$ ipython --no-banner

In [1]: import numpy as np

In [2]: from numpy import linalg as LA

In [3]: np.set_printoptions(suppress=True, linewidth=120)

In [4]: rnd = lambda a: np.round(a, 3) + 0

In [5]: data = np.load("mat.npy")

In [6]: data
Out[6]: 
array([[0, 1, 0, 1, 0],
       [1, 0, 0, 1, 1],
       [0, 0, 0, 0, 0],
       [1, 1, 0, 0, 1],
       [0, 1, 0, 1, 0]])

In [7]: np.einsum("ij,ji->", data, data)
Out[7]: np.int64(10)

In [8]: rnd(LA.det(data[::-1]))
Out[8]: np.float64(0.0)

In [9]: np.kron(np.eye(2, dtype=int), data)
Out[9]: 
array([[0, 1, 0, 1, 0, 0, 0, 0, 0, 0],
       [1, 0, 0, 1, 1, 0, 0, 0, 0, 0],
       [0, 0, 0, 0, 0, 0, 0, 0, 0, 0],
       [1, 1, 0, 0, 1, 0, 0, 0, 0, 0],
       [0, 1, 0, 1, 0, 0, 0, 0, 0, 0],
       [0, 0, 0, 0, 0, 0, 1, 0, 1, 0],
       [0, 0, 0, 0, 0, 1, 0, 0, 1, 1],
       [0, 0, 0, 0, 0, 0, 0, 0, 0, 0],
       [0, 0, 0, 0, 0, 1, 1, 0, 0, 1],
       [0, 0, 0, 0, 0, 0, 1, 0, 1, 0]])

In [10]: rnd(np.poly(data))
Out[10]: array([ 1.,  0., -5., -4.,  0.,  0.])

In [11]: rnd(LA.det(data.T))
Out[11]: np.float64(0.0)

In [12]: np.argsort(-LA.norm(data, axis=0).round(6), kind="stable")[:3]
Out[12]: array([1, 3, 0])

In [13]: LA.cond(data) > 100
Out[13]: np.True_

In [14]: rnd(LA.norm(data, 2) / LA.norm(data))
Out[14]: np.float64(0.81)

In [15]: LA.matrix_rank(data, rtol=0.1)
Out[15]: np.int64(3)

In [16]: rng = np.random.default_rng(48)

In [17]: idx = rng.permutation(5)

In [18]: idx
Out[18]: array([2, 4, 3, 0, 1])

In [19]: B = data[idx][:, idx]

In [20]: B
Out[20]: 
array([[0, 0, 0, 0, 0],
       [0, 0, 1, 0, 1],
       [0, 1, 0, 1, 1],
       [0, 0, 1, 0, 1],
       [0, 1, 1, 1, 0]])

In [21]: np.allclose(B, data)
Out[21]: False

In [22]: np.trace(B)
Out[22]: np.int64(0)

In [23]: LA.lstsq(data[:-1].T, data[-1])[2]
Out[23]: np.int32(3)

In [24]: rnd(np.trace(LA.pinv(data) @ data))
Out[24]: np.float64(3.0)

In [25]: left, s, Vh = LA.svd(data)

In [26]: rnd(s)
Out[26]: array([2.562, 1.562, 1.   , 0.   , 0.   ])

In [27]: np.argmax(s[:-1] / (s[1:] + 1e-6)) + 1
Out[27]: np.int64(3)

In [28]: B = left[:, :3] @ np.diag(s[:3]) @ Vh[:3]

In [29]: LA.matrix_rank(data, rtol=0.05)
Out[29]: np.int64(3)

In [30]: rnd(LA.norm(data - B) / LA.norm(data))
Out[30]: np.float64(0.0)

In [31]: LA.matrix_rank(B)
Out[31]: np.int64(3)

In [32]: rnd(np.abs(data - B).max())
Out[32]: np.float64(0.0)
